>>> import numpy as np
>>> np.set_printoptions(precision=2, suppress=True, linewidth=140)
>>> def tidy(a):
...     return np.round(a, 2) + 0
... 
>>> mat = np.load("m.npy")
>>> print(tidy(mat))
[[0.13 0.23 0.23 0.08]
 [0.23 0.41 0.41 0.14]
 [0.23 0.41 0.41 0.14]
 [0.08 0.14 0.14 0.05]]
>>> # equal to its transpose
>>> print(np.argsort(-np.linalg.norm(mat, axis=0).round(6), kind="stable")[:3])
[1 2 0]
>>> print(np.linalg.cond(mat) > 100)
True
>>> print([round(float(x), 2) for x in np.linalg.svd(mat, compute_uv=False)[:3]])
[1.0, 0.0, 0.0]
>>> B = np.array([[1, 0], [2, 1], [1, 0], [0, 2]])
>>> print(tidy(np.einsum("ij,ij->i", mat, mat)))
[0.13 0.41 0.41 0.05]
>>> print(tidy(mat @ B))
[[0.82 0.38]
 [1.47 0.69]
 [1.47 0.69]
 [0.49 0.23]]
>>> print(tidy(np.einsum("ik,kj->ij", mat, B)))
[[0.82 0.38]
 [1.47 0.69]
 [1.47 0.69]
 [0.49 0.23]]
>>> B @ mat
Traceback (most recent call last):
  File "<python-input-13>", line 1, in <module>
    B @ mat
    ~~^~~~~
ValueError: matmul: Input operand 1 has a mismatch in its core dimension 0, with gufunc signature (n?,k),(k,m?)->(n?,m?) (size 4 is different from 2)
>>> print(np.vstack([mat, B.T]).shape)
(6, 4)
>>> print(np.linalg.matrix_rank(np.vstack([mat, B.T])))
3
>>> print(np.linalg.matrix_rank(mat @ B))
1
>>> print(tidy(np.einsum("ik,kj->ji", mat, B)))
[[0.82 1.47 1.47 0.49]
 [0.38 0.69 0.69 0.23]]
>>> print(tidy(np.einsum("ij->j", mat)))
[0.66 1.19 1.19 0.4 ]
>>> ev, V = np.linalg.eigh(mat)
>>> x = np.array([3, 2, 3, -1])
>>> print(tidy(np.linalg.eigvalsh(mat[1:, 1:])))
[0.   0.   0.87]
>>> print(tidy(x @ mat @ x))
16.58
>>> print(tidy(x @ mat @ x / (x @ x)), tidy(ev[0]), tidy(ev[-1]))
0.72 0.0 1.0
>>> print(tidy(V * np.abs(ev) @ V.T))
[[0.13 0.23 0.23 0.08]
 [0.23 0.41 0.41 0.14]
 [0.23 0.41 0.41 0.14]
 [0.08 0.14 0.14 0.05]]
>>> print((np.sign(V[:, -1].round(6)) == np.sign(V[0, -1].round(6))).astype(int))
[1 1 1 1]
>>> print(tidy(V * np.maximum(ev, 0) @ V.T))
[[0.13 0.23 0.23 0.08]
 [0.23 0.41 0.41 0.14]
 [0.23 0.41 0.41 0.14]
 [0.08 0.14 0.14 0.05]]
>>> X = np.loadtxt("data.csv", delimiter=",")
>>> print(X)
[[ 1.07 -2.46 -0.17]
 [ 0.87 -1.89 -0.47]
 [-0.72  2.12 -0.37]
 [ 0.56 -2.82  0.63]
 [ 0.39 -0.53 -0.16]]
>>> B = np.c_[X[:, :1] @ np.array([[1]]), np.array([2, -2, 2, 2, 1])]
>>> print(B)
[[ 1.07  2.  ]
 [ 0.87 -2.  ]
 [-0.72  2.  ]
 [ 0.56  2.  ]
 [ 0.39  1.  ]]
>>> print(np.linalg.matrix_rank(np.c_[X, B]))
4
>>> print(tidy(np.linalg.lstsq(X, B[:, 0])[0]))
[1. 0. 0.]
>>> print(np.linalg.matrix_rank(B))
2
>>> x = np.array([0, -3])
>>> print(np.linalg.norm(B @ x) <= np.linalg.norm(B, 2) * np.linalg.norm(x) + 1e-9)
True
>>> print(B @ np.eye(2)[0])
[ 1.07  0.87 -0.72  0.56  0.39]
>>> print(B * x)
[[ 0. -6.]
 [ 0.  6.]
 [-0. -6.]
 [ 0. -6.]
 [ 0. -3.]]
>>> print(tidy(B @ np.ones(2)))
[ 3.07 -1.13  1.28  2.56  1.39]
>>> print(B @ (2 * x))
[-12.  12. -12. -12.  -6.]
>>> print(tidy(np.linalg.norm(X, axis=1)))
[2.69 2.13 2.27 2.94 0.68]
>>> print(tidy(np.linalg.norm(X, 1)), tidy(np.linalg.norm(X, np.inf)))
9.82 4.01
>>> print(np.linalg.norm(X, axis=1).argmax())
3
>>> print(tidy(X[3] @ X[1]))
5.52
>>> print(tidy(np.linalg.norm(X, 2)))
5.0
>>> print(tidy(np.linalg.norm(X, "nuc")))
6.2
